$ python3 -q
>>> import numpy as np
>>> import numpy.linalg as la
>>> np.set_printoptions(precision=2, suppress=True, linewidth=100)
>>> def rd(a):
...     return np.round(a, 2) + 0
... 
>>> X = np.load("case5.npy")
>>> print(rd(X))
[[-0.4  -0.08 -0.91 -0.08]
 [-0.08  1.   -0.05  0.  ]
 [-0.91 -0.05  0.41 -0.05]
 [-0.08  0.   -0.05  1.  ]]
>>> print(np.allclose(X @ X.T, X.T @ X))
True
>>> print(rd(np.abs(la.eigvals(X)).max()))
1.0
>>> print(rd((X + X.T) / 2))
[[-0.4  -0.08 -0.91 -0.08]
 [-0.08  1.   -0.05  0.  ]
 [-0.91 -0.05  0.41 -0.05]
 [-0.08  0.   -0.05  1.  ]]
>>> print(rd(np.sort(np.abs(la.eigvals(X)))))
[1. 1. 1. 1.]
>>> data = np.array([[1.0, 0.9, 0.81, 0.73, 0.66],
...     [0.9, 1.0, 0.9, 0.81, 0.73],
...     [0.81, 0.9, 1.0, 0.9, 0.81],
...     [0.73, 0.81, 0.9, 1.0, 0.9],
...     [0.66, 0.73, 0.81, 0.9, 1.0]])
>>> print(rd(la.eigvals(X).sum().real))
2.0
>>> print(rd(np.poly(X)))
[ 1. -2.  0.  2. -1.]
>>> print(rd(la.det(2 * X)), rd(la.det(X)))
-16.0 -1.0
>>> print(rd(la.det(X.T)))
-1.0
>>> print(np.einsum("ii->", X))
2.0
>>> print(rd(la.eigvals(X)))
[-1.  1.  1.  1.]
>>> print(rd(np.kron(np.eye(2, dtype=int), X)))
[[-0.4  -0.08 -0.91 -0.08  0.    0.    0.    0.  ]
 [-0.08  1.   -0.05  0.    0.    0.    0.    0.  ]
 [-0.91 -0.05  0.41 -0.05  0.    0.    0.    0.  ]
 [-0.08  0.   -0.05  1.    0.    0.    0.    0.  ]
 [ 0.    0.    0.    0.   -0.4  -0.08 -0.91 -0.08]
 [ 0.    0.    0.    0.   -0.08  1.   -0.05  0.  ]
 [ 0.    0.    0.    0.   -0.91 -0.05  0.41 -0.05]
 [ 0.    0.    0.    0.   -0.08  0.   -0.05  1.  ]]
>>> ev, vecs = la.eig(data)
>>> print(rd(data @ vecs[:, 0] - ev[0] * vecs[:, 0]))
[0. 0. 0. 0. 0.]
>>> print(rd(ev))
[4.26 0.45 0.15 0.08 0.06]
>>> print(rd(np.sort(la.eigvals(data @ data))))
[ 0.    0.01  0.02  0.2  18.18]
>>> print(rd(np.sort(la.eigvals(la.inv(data)))))
[ 0.23  2.22  6.77 12.63 17.26]
>>> print(rd(np.prod(ev)))
0.0
>>> print(rd(data[3] @ data[0]))
3.51
>>> print(rd(la.norm(data[3] - data[0])))
0.47
>>> print(rd(la.norm(data, 2)))
4.26
>>> print(la.norm(data, axis=1).argmax())
2
>>> print(rd(la.norm(data, axis=1)))
[1.85 1.95 1.98 1.95 1.85]
>>> print(rd(la.det(data.T)))
0.0
>>> print(rd(la.eigvals(data)))
[4.26 0.45 0.15 0.08 0.06]
>>> print(rd(la.det(2 * data)), rd(la.det(data)))
0.04 0.0
>>> print(rd(la.det(data[::-1])))
0.0
>>> vec = np.array([7, 0, 6, 3, 2])
>>> h1 = np.maximum(data @ vec, 0)
>>> print(rd(np.tanh(data @ vec)))
[1. 1. 1. 1. 1.]
>>> print(np.flatnonzero(h1 > 1e-9))
[0 1 2 3 4]
>>> print(rd(np.maximum(data @ (3 * vec), 0)))
[46.11 46.77 47.97 45.93 42.54]
>>> arr = np.load("w.npy")
>>> print(arr)
[[ 0  1  2  2 -1  2]
 [ 0  0  1 -2 -1  0]
 [ 0  0  0  0 -2 -2]
 [ 0  0  0  0  1 -2]
 [ 0  0  0  0  0 -2]
 [ 0  0  0  0  0  0]]
>>> print(arr.ravel(order="F"))
[ 0  0  0  0  0  0  1  0  0  0  0  0  2  1  0  0  0  0  2 -2  0  0  0  0 -1 -1 -2  1  0  0  2  0 -2
 -2 -2  0]
>>> print(arr.reshape(2, -1))
[[ 0  1  2  2 -1  2  0  0  1 -2 -1  0  0  0  0  0 -2 -2]
 [ 0  0  0  0  1 -2  0  0  0  0  0 -2  0  0  0  0  0  0]]
>>> t3 = arr.reshape(6, 2, -1)
>>> print(t3.shape)
(6, 2, 3)
>>> print(np.einsum("ihd,jhd->hij", t3, t3).shape)
(2, 6, 6)
>>> r = la.matrix_rank(arr)
>>> print(r)
4
>>> null = la.svd(arr)[2][r:].T
>>> print(la.matrix_rank(arr.T @ arr), la.matrix_rank(arr @ arr.T))
4 4
>>> print([int(la.matrix_rank(arr[:, :j + 1])) for j in range(6)])
[0, 1, 2, 2, 3, 4]
>>> left, s, vt = la.svd(arr)
>>> vecs = vt[:(s > 1e-8).sum()]
>>> rng = np.random.default_rng(7354)
>>> vec = arr[2] + -1 * arr[5] + rng.integers(2) * np.eye(6)[4]
>>> print(vec)
[ 0.  0.  0.  0. -1. -2.]
>>> print(rd(np.diag(vecs.T @ vecs)))
[0.   0.12 0.9  0.98 1.   1.  ]
>>> print(rd(la.norm(vec - vecs.T @ vecs @ vec)))
0.0
>>> print(rd(vecs.T @ vecs))
[[ 0.    0.    0.    0.    0.    0.  ]
 [ 0.    0.12  0.29  0.15  0.    0.  ]
 [ 0.    0.29  0.9  -0.05  0.    0.  ]
 [ 0.    0.15 -0.05  0.98  0.    0.  ]
 [ 0.    0.    0.    0.    1.    0.  ]
 [ 0.    0.    0.    0.    0.    1.  ]]
>>> print(np.allclose(vecs.T @ vecs @ vec, vec))
True
>>> W0 = np.loadtxt("sample10.csv", delimiter=",")
>>> print(W0)
[[ 2.  0.  0.  0.]
 [-1.  3.  1. -1.]
 [ 0.  0.  4. -1.]
 [ 0.  0.  2.  1.]]
>>> B = la.inv(W0)
>>> print(rd(la.cond(W0)))
3.77
>>> print(np.allclose(B, W0.T))
False
>>> print(rd(la.slogdet(W0)[0]))
1.0
>>> print(rd(la.det(W0) * B))
[[ 18.   0.   0.   0.]
 [  6.  12.  -6.   6.]
 [  0.   0.   6.   6.]
 [  0.   0. -12.  24.]]
>>> ev, vecs = la.eig(W0)
>>> print(W0 @ vecs[:, 0] - ev[0] * vecs[:, 0])
[0. 0. 0. 0.]
>>> print(rd(np.sort(la.eigvals(la.inv(W0)))))
[0.33 0.33 0.5  0.5 ]
>>> print(rd(np.sort(la.eigvals(W0.T))))
[2. 2. 3. 3.]
>>> E = np.load("out18.npy")
>>> print(E)
[[-1. -2. -1. -2.  1.  0. -2. -1. -1. -1.  0.]
 [-1.  1.  1.  0. -2.  1. -2. -2.  0. -1. -2.]
 [-1.  2.  2. -1.  1. -2. -2.  1.  0.  1.  2.]
 [-1.  1. -2.  0.  0.  1.  0. -1.  2.  0.  1.]
 [ 0. -1. -1.  1. -1.  2.  2.  0. -1.  2.  1.]
 [ 1. -2.  0. -2.  2.  2.  1.  1. -1. -1.  0.]
 [-2.  1.  1.  1. -2.  1.  2.  0.  2.  1. -1.]
 [-2.  2.  2. -1. -1. -2.  2. -1. -2. -1. -1.]
 [ 1.  1.  0.  0.  2. -1. -1. -1. -2.  0.  2.]
 [ 2.  1. -1. -2.  0. -2.  0. -1.  0.  0. -1.]
 [ 0.  0.  0.  0.  0.  0.  0.  0.  0.  0.  1.]]
>>> labels = rng.permutation(11)
>>> print(labels)
[ 1  5  2  4  8  9  6  3  0  7 10]
>>> B = E[labels][:, labels]
>>> print(rd(np.sort(np.abs(la.eigvals(B)))))
[1.   1.48 2.35 2.35 3.28 3.28 3.41 3.83 3.83 4.32 4.32]
>>> print(np.diag(B))
[ 1.  2.  2. -1. -2.  0.  2.  0. -1. -1.  1.]
>>> K = np.loadtxt("test15.csv", delimiter=",")
>>> print(rd(K))
[[ 11.9  -11.86  -7.42  -4.79   0.14   6.29]
 [  6.09   7.65   3.92  -6.31  12.5    9.65]
 [  9.44   3.04   1.12  -7.3   11.39  10.82]
 [ -6.1   -7.63  -3.91   6.31 -12.5   -9.65]
 [ -0.16 -12.71  -7.14   3.69 -11.67  -6.12]
 [ -6.54  -7.12  -3.6    6.47 -12.44  -9.85]
 [-10.45  -1.19  -0.02   7.47 -10.65 -10.96]
 [ -4.3   -9.51  -5.08   5.61 -12.55  -8.74]
 [-10.47  13.64   8.33   3.32   2.78  -4.03]
 [-11.54  12.48   7.74   4.37   0.75  -5.64]
 [  1.49  11.84   6.57  -4.35  12.09   7.03]
 [  6.21   7.5    3.83  -6.35  12.49   9.7 ]
 [-12.71   5.91   4.12   7.02  -6.28  -9.89]
 [  7.5  -14.87  -8.83  -0.94  -6.61   0.49]
 [ -6.45  14.92   8.8    0.21   7.61   0.57]
 [  5.4    8.4    4.39  -6.05  12.56   9.32]
 [-10.7   -0.68   0.29   7.5  -10.41 -10.97]
 [-11.57   1.38   1.5    7.52  -9.34 -10.87]
 [-12.82   7.64   5.1    6.61  -4.81  -9.19]
 [ -1.74  13.73   7.83  -2.67  10.85   4.7 ]
 [-12.08   2.9    2.39   7.43  -8.43 -10.67]
 [  4.42 -14.66  -8.52   1.11  -9.24  -2.47]
 [-12.33   3.85   2.94   7.34  -7.8  -10.47]
 [  5.78   7.99   4.13  -6.2   12.53   9.5 ]
 [-11.15  12.97   8.     3.97   1.55  -5.02]
 [ -3.78  14.5    8.39  -1.49   9.68   3.03]
 [  2.23 -13.95  -7.99   2.4  -10.6   -4.32]
 [  2.83  10.81   5.9   -4.97  12.39   7.89]
 [-12.8    6.9    4.68   6.8   -5.47  -9.51]]
>>> Xc = K - K.mean(axis=0)
>>> left, s, vt = la.svd(Xc, full_matrices=False)
>>> print(np.abs(vt[0]).argmax())
4
>>> print(rd(s ** 2 / (s ** 2).sum()))
[0.63 0.37 0.   0.   0.   0.  ]
>>> print(np.abs(left[:, 0]).argmax())
15
>>> print((np.sign(left[:, 0]) == np.sign(left[0, 0])).astype(int))
[1 1 1 0 0 0 0 0 1 1 1 1 0 0 1 1 0 0 0 1 0 0 0 1 1 1 0 1 0]
>>> print(rd((s ** 2).sum() ** 2 / (s ** 4).sum()))
1.87
>>> Xc = K - K.mean(axis=0)
>>> vecs = la.svd(Xc)[2][:2]
>>> B = Xc - Xc @ vecs.T @ vecs
>>> print(rd(np.diag(vecs.T @ vecs)))
[0.41 0.56 0.19 0.14 0.39 0.3 ]
>>> print(rd(la.norm(B) / la.norm(Xc)))
0.0
>>> B = np.array([[1, 1], [1, -1]])
>>> feats = np.kron(B, np.kron(B, B))[rng.permutation(8)][:3]
>>> print(feats)
[[ 1  1  1  1 -1 -1 -1 -1]
 [ 1 -1  1 -1 -1  1 -1  1]
 [ 1  1 -1 -1 -1 -1  1  1]]
>>> vec = np.array([4, 2, 0, 4, 2, 4, 5, 4])
>>> print(la.norm(feats @ vec) <= la.norm(feats, 2) * la.norm(vec) + 1e-9)
True
>>> print(feats @ (2 * vec))
[-10  -2  10]
>>> print(feats @ np.ones(8))
[0. 0. 0.]
